In [1]: import numpy as np

In [2]: from numpy import linalg as LA

In [3]: np.set_printoptions(precision=1, suppress=True, linewidth=160)

In [4]: rnd = lambda a: np.round(a, 1) + 0

In [5]: Y = np.array([[2, 0, 1, 3, 2, 1, 3, 1, 2, 0, 3, 3, 1],
   ...:     [0, 1, 0, 2, 2, 0, 2, 0, 2, 3, 0, 0, 2],
   ...:     [1, 2, 3, 3, 2, 1, 0, 0, 2, 3, 1, 1, 2],
   ...:     [3, 3, 2, 3, 3, 3, 0, 0, 0, 1, 2, 2, 2],
   ...:     [2, 0, 3, 3, 3, 1, 3, 0, 3, 2, 2, 2, 0],
   ...:     [0, 3, 3, 0, 3, 2, 1, 3, 0, 2, 3, 1, 2],
   ...:     [1, 0, 0, 0, 0, 2, 3, 2, 3, 1, 2, 2, 2],
   ...:     [2, 3, 2, 0, 1, 1, 1, 3, 2, 3, 2, 3, 0],
   ...:     [3, 3, 3, 1, 3, 1, 3, 2, 0, 0, 0, 1, 2],
   ...:     [3, 2, 2, 1, 1, 3, 2, 2, 1, 0, 3, 3, 2],
   ...:     [0, 2, 2, 1, 2, 3, 1, 2, 3, 1, 2, 2, 3],
   ...:     [0, 2, 0, 2, 0, 3, 2, 0, 2, 0, 0, 3, 2],
   ...:     [2, 2, 2, 1, 1, 1, 1, 1, 0, 3, 3, 2, 2]])

In [6]: M = np.triu(Y, 1)

In [7]: M
Out[7]: 
array([[0, 0, 1, 3, 2, 1, 3, 1, 2, 0, 3, 3, 1],
       [0, 0, 0, 2, 2, 0, 2, 0, 2, 3, 0, 0, 2],
       [0, 0, 0, 3, 2, 1, 0, 0, 2, 3, 1, 1, 2],
       [0, 0, 0, 0, 3, 3, 0, 0, 0, 1, 2, 2, 2],
       [0, 0, 0, 0, 0, 1, 3, 0, 3, 2, 2, 2, 0],
       [0, 0, 0, 0, 0, 0, 1, 3, 0, 2, 3, 1, 2],
       [0, 0, 0, 0, 0, 0, 0, 2, 3, 1, 2, 2, 2],
       [0, 0, 0, 0, 0, 0, 0, 0, 2, 3, 2, 3, 0],
       [0, 0, 0, 0, 0, 0, 0, 0, 0, 0, 0, 1, 2],
       [0, 0, 0, 0, 0, 0, 0, 0, 0, 0, 3, 3, 2],
       [0, 0, 0, 0, 0, 0, 0, 0, 0, 0, 0, 2, 3],
       [0, 0, 0, 0, 0, 0, 0, 0, 0, 0, 0, 0, 2],
       [0, 0, 0, 0, 0, 0, 0, 0, 0, 0, 0, 0, 0]])

In [8]: # rows and columns are dependent

In [9]: print(rnd(np.sort(LA.eigvals(M))))
[0. 0. 0. 0. 0. 0. 0. 0. 0. 0. 0. 0. 0.]

In [10]: try:
    ...:     LA.inv(M)
    ...: except LA.LinAlgError as e:
    ...:     print(repr(e))
    ...: 
LinAlgError('Singular matrix')

In [11]: X = np.load("a.npy")

In [12]: X
Out[12]: 
array([[ 2,  3,  4,  5],
       [ 6,  7,  8,  9],
       [10, 11, 12, 13],
       [14, 15, 16, 17]])

In [13]: LA.lstsq(X[:-1].T, X[-1])[2]
Out[13]: np.int32(2)

In [14]: rnd(X @ LA.pinv(X) @ X)
Out[14]: 
array([[ 2.,  3.,  4.,  5.],
       [ 6.,  7.,  8.,  9.],
       [10., 11., 12., 13.],
       [14., 15., 16., 17.]])

In [15]: np.abs(np.diag(LA.qr(X)[1])) > 1e-9
Out[15]: array([ True,  True, False, False])

In [16]: np.allclose(X[:-1].T @ LA.lstsq(X[:-1].T, X[-1])[0], X[-1])
Out[16]: True

In [17]: x = np.array([-6, 1, 7, -6])

In [18]: h = np.maximum(X @ x, 0)

In [19]: np.flatnonzero(h > 1e-9)
Out[19]: array([], dtype=int64)

In [20]: print(np.maximum(X @ x, 0) - np.maximum(-X @ x, 0))
[-11 -27 -43 -59]

In [21]: X.T @ h
Out[21]: array([0, 0, 0, 0])

In [22]: X * (h > 1e-9)[:, None]
Out[22]: 
array([[0, 0, 0, 0],
       [0, 0, 0, 0],
       [0, 0, 0, 0],
       [0, 0, 0, 0]])

In [23]: rk = LA.matrix_rank(X)

In [24]: rk
Out[24]: np.int64(2)

In [25]: N = LA.svd(X)[2][rk:].T

In [26]: [int(LA.matrix_rank(np.delete(X, i, axis=0))) for i in range(4)]
Out[26]: [2, 2, 2, 2]

In [27]: print(rnd(N @ N.T))
[[ 0.3 -0.4 -0.1  0.2]
 [-0.4  0.7 -0.2 -0.1]
 [-0.1 -0.2  0.7 -0.4]
 [ 0.2 -0.1 -0.4  0.3]]

In [28]: mat = np.load("arr.npy")

In [29]: print(mat)
[[ -3  -3  -3  -3  -3]
 [ -3  -6  -6  -6  -6]
 [ -3  -6  -9  -9  -9]
 [ -3  -6  -9 -12 -12]
 [ -3  -6  -9 -12 -15]]

In [30]: # equal to its transpose

In [31]: rnd(LA.eigvalsh(mat).min())
Out[31]: np.float64(-37.0)

In [32]: np.all(LA.eigvalsh(mat) > 0)
Out[32]: np.False_

In [33]: print(rnd(np.sort(np.abs(LA.eigvals(mat)))))
[ 0.8  1.1  1.7  4.3 37. ]

In [34]: vals, vecs = LA.eig(mat)

In [35]: print(rnd(np.sort(LA.eigvals(LA.inv(mat)))))
[-1.2 -0.9 -0.6 -0.2  0. ]

In [36]: print(rnd(vals))
[-37.   -4.3  -1.7  -1.1  -0.8]

In [37]: rnd(np.prod(vals))
Out[37]: np.float64(-243.0)

In [38]: rnd(np.sort(LA.eigvals(mat.T)))
Out[38]: array([-37. ,  -4.3,  -1.7,  -1.1,  -0.8])

In [39]: vals, vecs = LA.eigh(mat)

In [40]: x = np.array([4, 5, 5, 0, 1])

In [41]: print(x @ mat @ x)
-1152

In [42]: rnd(vecs * np.abs(vals) @ vecs.T)
Out[42]: 
array([[ 3.,  3.,  3.,  3.,  3.],
       [ 3.,  6.,  6.,  6.,  6.],
       [ 3.,  6.,  9.,  9.,  9.],
       [ 3.,  6.,  9., 12., 12.],
       [ 3.,  6.,  9., 12., 15.]])

In [43]: print(rnd(LA.eigvalsh(mat[1:, 1:])))
[-36.   -3.7  -1.4  -0.9]

In [44]: np.abs(mat).sum(axis=1).max(), rnd(np.abs(vals).max())
Out[44]: (np.int64(45), np.float64(37.0))

In [45]: J = np.loadtxt("block16.csv", delimiter=",")

In [46]: J
Out[46]: 
array([[ 4., -1.,  0.,  0.],
       [-4., -3.,  0.,  0.],
       [ 0.,  0.,  4., -1.],
       [ 0.,  0., -4., -3.]])

In [47]: # 2 blocks once reordered

In [48]: Y = np.array([[-3, -3, -1], [1, 1, 2]])

In [49]: W2 = np.kron(Y, J)

In [50]: rnd(LA.norm(W2, 2)), rnd(LA.norm(Y, 2) * LA.norm(J, 2))
Out[50]: (np.float64(28.1), np.float64(28.1))

In [51]: print(LA.matrix_rank(W2))
8

In [52]: print(rnd(LA.det(J)))
256.0

In [53]: rnd(np.sort(np.abs(LA.eigvals(J))))
Out[53]: array([3.5, 3.5, 4.5, 4.5])

In [54]: np.allclose(J, J.T)
Out[54]: False

In [55]: print((J + J.T) / 2)
[[ 4.  -2.5  0.   0. ]
 [-2.5 -3.   0.   0. ]
 [ 0.   0.   4.  -2.5]
 [ 0.   0.  -2.5 -3. ]]

In [56]: J @ J
Out[56]: 
array([[20., -1.,  0.,  0.],
       [-4., 13.,  0.,  0.],
       [ 0.,  0., 20., -1.],
       [ 0.,  0., -4., 13.]])

In [57]: (J - J.T) / 2
Out[57]: 
array([[ 0. ,  1.5,  0. ,  0. ],
       [-1.5,  0. ,  0. ,  0. ],
       [ 0. ,  0. ,  0. ,  1.5],
       [ 0. ,  0. , -1.5,  0. ]])

In [58]: rnd(LA.eigvals(J).sum().real)
Out[58]: np.float64(2.0)

In [59]: rnd(LA.det(2 * J)), rnd(LA.det(J))
Out[59]: (np.float64(4096.0), np.float64(256.0))

In [60]: rnd(np.poly(J))
Out[60]: array([  1.,  -2., -31.,  32., 256.])

In [61]: print(np.einsum("ii->", J))
2.0

In [62]: np.einsum("ij,ji->", J, J)
Out[62]: np.float64(66.0)

In [63]: rnd(LA.det(J[::-1]))
Out[63]: np.float64(256.0)

In [64]: x = np.array([0, 0, 2, 3])

In [65]: y = J @ x

In [66]: coef, lr = np.zeros(4), 1 / LA.norm(J, 2) ** 2

In [67]: for i in range(30):
    ...:     coef -= lr * J.T @ (J @ coef - y)
    ...:     if i % 10 == 0: print(i, round(LA.norm(J @ coef - y), 1))
    ...: 
0 4.8
10 0.4
20 0.0

In [68]: rnd(LA.cond(J))
Out[68]: np.float64(2.2)

In [69]: Y = np.array([[3, 3, -2, -1, 3],
    ...:     [-1, 1, 1, -3, -3],
    ...:     [3, 0, 2, -3, 0],
    ...:     [-2, -1, -3, 1, 3],
    ...:     [2, 3, 0, 2, -2]])

In [70]: m1 = Y - Y.T

In [71]: m1
Out[71]: 
array([[ 0,  4, -5,  1,  1],
       [-4,  0,  1, -2, -6],
       [ 5, -1,  0,  0,  0],
       [-1,  2,  0,  0,  1],
       [-1,  6,  0, -1,  0]])

In [72]: # skew-symmetric

In [73]: LA.cond(m1) > 100
Out[73]: np.True_

In [74]: [round(float(x), 1) for x in LA.svd(m1, compute_uv=False)[:3]]
Out[74]: [8.4, 8.4, 3.8]

In [75]: Y = np.array([[2, 2, 0], [1, 2, 0], [2, 1, 0], [1, 0, 0], [1, 0, 0]])

In [76]: np.einsum("ik,kj->ij", m1, Y)
Out[76]: 
array([[ -4,   3,   0],
       [-14,  -7,   0],
       [  9,   8,   0],
       [  1,   2,   0],
       [  3,  10,   0]])

In [77]: np.vstack([m1, Y.T]).shape
Out[77]: (8, 5)

In [78]: print(np.einsum("ij->j", m1))
[-1 11 -4 -2 -4]

In [79]: np.einsum("ij,ij->i", m1, m1)
Out[79]: array([43, 57, 26,  6, 38])

In [80]: LA.matrix_rank(np.vstack([m1, Y.T]))
Out[80]: np.int64(5)

In [81]: A = np.load("layer12.npy")

In [82]: A
Out[82]: 
array([[ 0.1,  1. , -0.2, -1.7, -1.8, -0.2,  0.1, -1.6,  0. , -0.2, -0.9],
       [ 0.6,  2.4,  0.1,  0.7, -2.3, -0.2, -0.6,  1.2,  0.1, -1.6,  0.8],
       [-1.2,  1.3, -0.1, -0.9,  1.6,  0.2,  0.3, -0.5, -0.1,  3.3,  0.6],
       [ 0.9, -0.6,  0.2,  1.1,  3.1, -0.1, -0.1, -1. , -0.1,  1.4, -0.5],
       [-0.5, -0.2, -0.3,  3.9,  0.7, -0.2,  0.2, -0.4,  0.1, -2.1,  0.8],
       [-0.5, -3.1, -0.1,  3.3,  0.9, -0.1,  0.3,  0.6,  0.1, -4.6,  0.6],
       [-0.7, -0.6,  0.1,  1.1, -8.1,  0.2,  0.2, -0.6, -0.4, -3.2, -0.5],
       [-1.1,  0.6, -0.4, -1.7,  0.8,  0. ,  0. ,  2.5,  0.2, -4. ,  0.6],
       [-0.7,  1.3,  0.1, 11.6, -3.5,  0. ,  0.4, -0.3,  0. ,  1.3, -0.3],
       [ 0.5, -0.4,  0.4, 10.4, -0.1, -0.1,  0.5,  1.8, -0.2, -2.3, -0.9],
       [-0.5, -1. ,  0.3,  3.2, -1.6,  0.1, -0.1,  0.6, -0.2, -3.4,  0.4],
       [ 0.6, -2. ,  0. , -4.6,  8.8,  0. , -0.1, -0.3,  0. , -1. , -0.1],
       [-1.4, -1.8,  0. , -5.4,  1.7, -0.1,  0.1,  0.5, -0.1,  0.2,  1. ],
       [-1.4,  0.1,  0.5,  8.9, -0.3,  0. ,  0. ,  0.6, -0.3,  2.1, -0.7],
       [-0.3,  1.3,  0.2,  5.5, -5.8,  0.2,  0.1,  2.2, -0.5, -1.1,  0.1],
       [-1.3, -1.9, -0.2, -0.2, -2.7,  0. , -0.4,  1.7, -0.1,  1.7,  0.2],
       [-0.8, -1.1,  0.4,  3.5,  2.3,  0. ,  0.1, -1.1, -0.2,  1.2, -0.3],
       [-0.5, -0.2, -0.8, -0.2,  0.7,  0. , -0.2, -0.4,  0. ,  2.2, -0.3],
       [-0.6,  1.2, -0.1,  6.7, -0.2,  0.2,  0.5,  0.5,  0.1,  1.2,  0.1],
       [ 0.6, -1.9, -0.1, 11.8, -1.7,  0.1,  0.1, -0.6,  0.2,  4.8,  1. ],
       [ 0.4, -1.2, -0.3, -3.1,  4.6,  0.1,  0.3,  0.9,  0.6,  1.8, -0.4],
       [ 1.8, -0.6, -0.3, -5.8,  7.5,  0.3, -0.2, -0.7, -0.3,  1.8, -0.5],
       [-0.8, -0.1, -0.1, -3.1, -4.6,  0.1, -0.1, -0.2, -0.3, -0.8, -0.4]])

In [83]: x = np.array([2, -3, -2, -1, -1, -1, 3, 0, 3, 2, 2])

In [84]: y = A @ x

In [85]: coef, lr = np.zeros(11), 1 / LA.norm(A, 2) ** 2

In [86]: for i in range(60):
    ...:     coef -= lr * A.T @ (A @ coef - y)
    ...:     if i % 10 == 0: print(i, round(LA.norm(A @ coef - y), 1))
    ...: 
0 25.5
10 15.3
20 11.7
30 9.8
40 8.6
50 7.8

In [87]: rnd(coef)
Out[87]: array([ 0.8, -2.7, -0.5, -0.9, -0.7,  0. ,  0.1, -0.2,  0.5,  1.9,  1. ])

In [88]: feats = np.loadtxt("data.csv", delimiter=",")

In [89]: feats
Out[89]: 
array([[0., 1., 4., 2., 3., 5., 4., 4., 0., 4., 4., 3., 1.],
       [1., 4., 1., 1., 3., 0., 1., 3., 3., 2., 2., 3., 3.],
       [4., 1., 6., 2., 4., 4., 3., 2., 4., 3., 4., 2., 2.],
       [2., 1., 2., 0., 6., 3., 4., 1., 3., 4., 3., 2., 1.],
       [3., 3., 4., 6., 4., 2., 3., 3., 4., 3., 1., 6., 2.],
       [5., 0., 4., 3., 2., 6., 4., 3., 3., 4., 0., 3., 1.],
       [4., 1., 3., 4., 3., 4., 4., 2., 2., 5., 4., 2., 4.],
       [4., 3., 2., 1., 3., 3., 2., 2., 5., 1., 4., 3., 3.],
       [0., 3., 4., 3., 4., 3., 2., 5., 4., 0., 3., 1., 5.],
       [4., 2., 3., 4., 3., 4., 5., 1., 0., 0., 4., 1., 3.],
       [4., 2., 4., 3., 1., 0., 4., 4., 3., 4., 4., 5., 0.],
       [3., 3., 2., 2., 6., 3., 2., 3., 1., 1., 5., 0., 3.],
       [1., 3., 2., 1., 2., 1., 4., 3., 5., 3., 0., 3., 4.]])

In [90]: # symmetric

In [91]: rnd(LA.eigvalsh(feats).min())
Out[91]: np.float64(-9.1)

In [92]: try:
    ...:     LA.cholesky(feats)
    ...: except LA.LinAlgError as e:
    ...:     print("failed:", e)
    ...: 
failed: Matrix is not positive definite

In [93]: np.all(LA.eigvalsh(feats) > 0)
Out[93]: np.False_
